In [1]: import numpy as np

In [2]: np.set_printoptions(suppress=True, linewidth=200)

In [3]: data = np.array([[6, 5, 7, 0],
   ...:     [-9, 7, 7, 2],
   ...:     [-9, -7, 3, 8],
   ...:     [9, 7, -8, -4],
   ...:     [6, 6, -7, -7],
   ...:     [2, -2, 6, 9],
   ...:     [5, -5, -6, 9],
   ...:     [2, 7, -7, -6],
   ...:     [-5, 8, 2, -3]])

In [4]: data
Out[4]: 
array([[ 6,  5,  7,  0],
       [-9,  7,  7,  2],
       [-9, -7,  3,  8],
       [ 9,  7, -8, -4],
       [ 6,  6, -7, -7],
       [ 2, -2,  6,  9],
       [ 5, -5, -6,  9],
       [ 2,  7, -7, -6],
       [-5,  8,  2, -3]])

In [5]: ang = np.radians(30)

In [6]: R = np.eye(4)

In [7]: R[3, 3] = R[0, 0] = np.cos(ang)

In [8]: R[3, 0], R[0, 3] = -np.sin(ang), np.sin(ang)

In [9]: R.round(1)
Out[9]: 
array([[ 0.9,  0. ,  0. ,  0.5],
       [ 0. ,  1. ,  0. ,  0. ],
       [ 0. ,  0. ,  1. ,  0. ],
       [-0.5,  0. ,  0. ,  0.9]])

In [10]: M2 = data @ R.T

In [11]: M2.round(1)
Out[11]: 
array([[ 5.2,  5. ,  7. , -3. ],
       [-6.8,  7. ,  7. ,  6.2],
       [-3.8, -7. ,  3. , 11.4],
       [ 5.8,  7. , -8. , -8. ],
       [ 1.7,  6. , -7. , -9.1],
       [ 6.2, -2. ,  6. ,  6.8],
       [ 8.8, -5. , -6. ,  5.3],
       [-1.3,  7. , -7. , -6.2],
       [-5.8,  8. ,  2. , -0.1]])

In [12]: np.round(np.abs(M2 - data).max(axis=0), 1)
Out[12]: array([5.2, 0. , 0. , 4.2])

In [13]: x0 = np.array([-2, -3, 0, -2])

In [14]: h = np.maximum(M2 @ x0, 0)

In [15]: np.round(M2.T @ h, 1)
Out[15]: array([-21.7, -40.1,  17.2,  65.5])

In [16]: np.round(np.maximum(M2 @ x0, 0) - np.maximum(-M2 @ x0, 0), 1)
Out[16]: array([-19.4, -19.9,   5.7, -16.7,  -3.3, -20.1, -13.2,  -6.1, -12.1])

In [17]: np.round(M2 * (h > 1e-9)[:, None], 1)
Out[17]: 
array([[ 0. ,  0. ,  0. , -0. ],
       [-0. ,  0. ,  0. ,  0. ],
       [-3.8, -7. ,  3. , 11.4],
       [ 0. ,  0. , -0. , -0. ],
       [ 0. ,  0. , -0. , -0. ],
       [ 0. , -0. ,  0. ,  0. ],
       [ 0. , -0. , -0. ,  0. ],
       [-0. ,  0. , -0. , -0. ],
       [-0. ,  0. ,  0. , -0. ]])
